% ipython --no-banner

In [1]: import numpy as np

In [2]: import numpy.linalg as la

In [3]: np.set_printoptions(precision=3, suppress=True, linewidth=100)

In [4]: mat = np.loadtxt("dump.csv", delimiter=",")

In [5]: print(mat)
[[-2.  0.  0.  0.  0.  0.  0.  0.  0.  0.  0.  0.  0.  0.]
 [-1. -2.  0.  0.  0.  0.  0.  0.  0.  0.  0.  0.  0.  0.]
 [-2.  2.  0.  0.  0.  0.  0.  0.  0.  0.  0.  0.  0.  0.]
 [ 1. -2.  2.  1.  0.  0.  0.  0.  0.  0.  0.  0.  0.  0.]
 [-1.  2.  0.  2. -2.  0.  0.  0.  0.  0.  0.  0.  0.  0.]
 [ 2.  1.  0. -2.  2.  2.  0.  0.  0.  0.  0.  0.  0.  0.]
 [-2. -2.  2.  2. -1.  2.  1.  0.  0.  0.  0.  0.  0.  0.]
 [-2. -2.  2. -2.  1.  2.  1. -1.  0.  0.  0.  0.  0.  0.]
 [ 1.  0. -2.  2. -2.  0. -2.  1.  0.  0.  0.  0.  0.  0.]
 [ 1.  1. -2.  2.  2. -2.  0. -2. -2.  1.  0.  0.  0.  0.]
 [ 1. -2.  1.  2. -1.  2. -2. -2.  2. -2. -2.  0.  0.  0.]
 [ 2.  1.  0. -1.  1.  2.  1.  2. -1.  0. -1.  1.  0.  0.]
 [-1.  1. -1.  2. -1. -1. -1.  0. -2.  1.  0.  0. -2.  0.]
 [-1.  2.  2.  2.  2. -1.  1.  0.  2. -1. -2.  0.  2.  2.]]

In [6]: w1 = np.array([[-3, -1, -3],
   ...:     [4, -5, 4],
   ...:     [1, 1, 3],
   ...:     [-5, 2, 4],
   ...:     [4, 3, -4],
   ...:     [-4, 5, 3],
   ...:     [3, -5, 1],
   ...:     [-3, 1, 5],
   ...:     [5, -5, -3],
   ...:     [0, 4, -2],
   ...:     [0, 4, 5],
   ...:     [-5, -5, 0],
   ...:     [0, -5, -2],
   ...:     [2, -3, 4]])

In [7]: beta = np.array([-1, -1, -1])

In [8]: hid = np.maximum(mat @ w1 + beta, 0)

In [9]: print((hid > 0).mean(axis=0))
[0.357 0.714 0.571]

In [10]: print((hid > 0).astype(int))
[[1 1 1]
 [0 1 0]
 [1 0 1]
 [0 1 0]
 [0 0 1]
 [1 1 0]
 [0 1 1]
 [1 1 0]
 [0 1 1]
 [0 1 0]
 [0 1 0]
 [0 0 1]
 [0 1 1]
 [1 0 1]]

In [11]: print(la.matrix_rank(hid))
3

In [12]: W2 = np.array([[2, -1, -2], [0, 1, 2], [-2, 1, 1]])

In [13]: print(hid @ W2)
[[  0.   1.  -3.]
 [  0.  10.  20.]
 [  0.   0. -13.]
 [  0.  12.  24.]
 [-52.  26.  26.]
 [ 14.  -3.  -6.]
 [-44.  41.  60.]
 [ 22.   5.  10.]
 [-18.  14.  19.]
 [  0.   3.   6.]
 [  0.   2.   4.]
 [ -8.   4.   4.]
 [-38.  38.  57.]
 [ 54. -27. -58.]]

In [14]: print(la.cond(mat) > 100)
True

In [15]: print(la.matrix_rank(mat, rtol=0.1))
10

In [16]: K = np.loadtxt("m.csv", delimiter=",")

In [17]: print(K)
[[0. 0. 3. 0. 3. 1. 0. 1. 2. 2. 2. 1.]
 [0. 0. 0. 0. 0. 0. 0. 0. 0. 0. 0. 0.]
 [3. 0. 0. 0. 0. 0. 0. 0. 0. 0. 0. 0.]
 [0. 0. 0. 0. 0. 0. 0. 0. 0. 0. 0. 0.]
 [3. 0. 0. 0. 0. 0. 0. 0. 0. 0. 0. 0.]
 [1. 0. 0. 0. 0. 0. 0. 0. 0. 0. 0. 0.]
 [0. 0. 0. 0. 0. 0. 0. 0. 0. 0. 0. 0.]
 [1. 0. 0. 0. 0. 0. 0. 0. 0. 0. 0. 0.]
 [2. 0. 0. 0. 0. 0. 0. 0. 0. 0. 0. 0.]
 [2. 0. 0. 0. 0. 0. 0. 0. 0. 0. 0. 0.]
 [2. 0. 0. 0. 0. 0. 0. 0. 0. 0. 0. 0.]
 [1. 0. 0. 0. 0. 0. 0. 0. 0. 0. 0. 0.]]

In [18]: print(la.cond(K) > 100)
True

In [19]: print([round(float(x), 3) for x in la.svd(K, compute_uv=False)[:3]])
[5.745, 5.745, 0.0]

In [20]: print(la.matrix_rank(K, rtol=0.1))
2

In [21]: print(np.round(la.norm(K, 2) / la.norm(K), 3))
0.707

In [22]: print(np.flatnonzero(la.matrix_power((K != 0) + (K.T != 0) + np.eye(12), 12)[10]))
[ 0  2  4  5  7  8  9 10 11]

In [23]: print(np.sort(la.eigvals(K).real))
[-5.745  0.     0.     0.     0.     0.     0.     0.     0.     0.     0.     5.745]

In [24]: print((K != 0).astype(int))
[[0 0 1 0 1 1 0 1 1 1 1 1]
 [0 0 0 0 0 0 0 0 0 0 0 0]
 [1 0 0 0 0 0 0 0 0 0 0 0]
 [0 0 0 0 0 0 0 0 0 0 0 0]
 [1 0 0 0 0 0 0 0 0 0 0 0]
 [1 0 0 0 0 0 0 0 0 0 0 0]
 [0 0 0 0 0 0 0 0 0 0 0 0]
 [1 0 0 0 0 0 0 0 0 0 0 0]
 [1 0 0 0 0 0 0 0 0 0 0 0]
 [1 0 0 0 0 0 0 0 0 0 0 0]
 [1 0 0 0 0 0 0 0 0 0 0 0]
 [1 0 0 0 0 0 0 0 0 0 0 0]]

In [25]: print(K @ K)
[[33.  0.  0.  0.  0.  0.  0.  0.  0.  0.  0.  0.]
 [ 0.  0.  0.  0.  0.  0.  0.  0.  0.  0.  0.  0.]
 [ 0.  0.  9.  0.  9.  3.  0.  3.  6.  6.  6.  3.]
 [ 0.  0.  0.  0.  0.  0.  0.  0.  0.  0.  0.  0.]
 [ 0.  0.  9.  0.  9.  3.  0.  3.  6.  6.  6.  3.]
 [ 0.  0.  3.  0.  3.  1.  0.  1.  2.  2.  2.  1.]
 [ 0.  0.  0.  0.  0.  0.  0.  0.  0.  0.  0.  0.]
 [ 0.  0.  3.  0.  3.  1.  0.  1.  2.  2.  2.  1.]
 [ 0.  0.  6.  0.  6.  2.  0.  2.  4.  4.  4.  2.]
 [ 0.  0.  6.  0.  6.  2.  0.  2.  4.  4.  4.  2.]
 [ 0.  0.  6.  0.  6.  2.  0.  2.  4.  4.  4.  2.]
 [ 0.  0.  3.  0.  3.  1.  0.  1.  2.  2.  2.  1.]]

In [26]: print(np.round(la.det(K), 3))
0.0

In [27]: F = np.loadtxt("block15.csv", delimiter=",")

In [28]: print(F)
[[ 2.24  0.48 -0.82  2.56  0.02 -0.68  0.8 ]
 [ 4.51 -0.97 -3.06  0.26  0.51  5.52  0.4 ]
 [-2.88 -0.48  1.26 -2.12 -0.12 -0.48 -0.84]
 [ 3.69 -0.99 -0.93  2.46 -0.12  0.66 -0.48]
 [ 0.79  0.63 -0.07  1.22 -0.04 -0.98  0.47]
 [ 2.47 -1.09 -2.21  0.06  0.4   3.98  0.26]
 [ 0.23  0.95 -0.11  1.6   0.01 -1.6   0.95]
 [ 0.03  1.63  0.52  0.68 -0.08 -1.9   0.75]]

In [29]: Uu, s, Vh = la.svd(F)

In [30]: evecs = Vh[:(s > 1e-8).sum()]

In [31]: rng = np.random.default_rng(60)

In [32]: vec = F[0] + -2 * F[1] + rng.integers(2) * np.eye(7)[2]

In [33]: print(vec)
[ -6.78   2.42   5.3    2.04  -1.   -11.72   0.  ]

In [34]: print(np.allclose(evecs.T @ evecs @ vec, vec))
True

In [35]: print(np.diag(evecs.T @ evecs))
[0.905 0.743 0.38  0.73  0.031 0.71  0.5  ]

In [36]: X = np.load("w.npy")

In [37]: print(X)
[[0.222 0.111 0.    0.    0.    0.111 0.111 0.    0.    0.111 0.    0.111 0.111 0.111]
 [0.    0.167 0.    0.167 0.167 0.167 0.167 0.    0.    0.    0.    0.    0.167 0.   ]
 [0.    0.    0.167 0.167 0.    0.    0.167 0.167 0.    0.167 0.    0.    0.    0.167]
 [0.    0.2   0.    0.2   0.    0.    0.    0.2   0.    0.    0.    0.    0.2   0.2  ]
 [0.    0.143 0.    0.143 0.143 0.    0.143 0.143 0.143 0.    0.    0.    0.143 0.   ]
 [0.    0.143 0.143 0.    0.    0.286 0.143 0.    0.    0.143 0.    0.    0.    0.143]
 [0.    0.167 0.    0.    0.    0.    0.167 0.167 0.    0.    0.167 0.167 0.167 0.   ]
 [0.    0.    0.    0.    0.25  0.    0.    0.5   0.    0.    0.25  0.    0.    0.   ]
 [0.    0.333 0.333 0.    0.    0.    0.    0.    0.333 0.    0.    0.    0.    0.   ]
 [0.    0.333 0.    0.    0.    0.    0.    0.333 0.    0.333 0.    0.    0.    0.   ]
 [0.    0.    0.    0.    0.    0.    0.    0.25  0.25  0.25  0.25  0.    0.    0.   ]
 [0.    0.    0.    0.    0.2   0.2   0.    0.2   0.    0.    0.    0.2   0.2   0.   ]
 [0.    0.    0.    0.    0.    0.    0.333 0.    0.    0.    0.333 0.    0.333 0.   ]
 [0.    0.2   0.    0.    0.    0.    0.    0.2   0.    0.    0.2   0.    0.    0.4  ]]

In [38]: # a transition matrix

In [39]: def softmax(z):
    ...:     e = np.exp(z - z.max(axis=-1, keepdims=True))
    ...:     return e / e.sum(axis=-1, keepdims=True)
    ...: 

In [40]: print(softmax(X).sum(axis=1))
[1. 1. 1. 1. 1. 1. 1. 1. 1. 1. 1. 1. 1. 1.]

In [41]: print(softmax(X[3] + 4))
[0.066 0.081 0.066 0.081 0.066 0.066 0.066 0.081 0.066 0.066 0.066 0.066 0.081 0.081]

In [42]: print(softmax(10 * X[3]))
[0.022 0.161 0.022 0.161 0.022 0.022 0.022 0.161 0.022 0.022 0.022 0.022 0.161 0.161]

In [43]: S = X @ X.T / np.sqrt(14)

In [44]: print(softmax(S).round(6).argmax(axis=1))
[ 0  1  2  3  4  5  6  7  8  9 10 11 12 13]
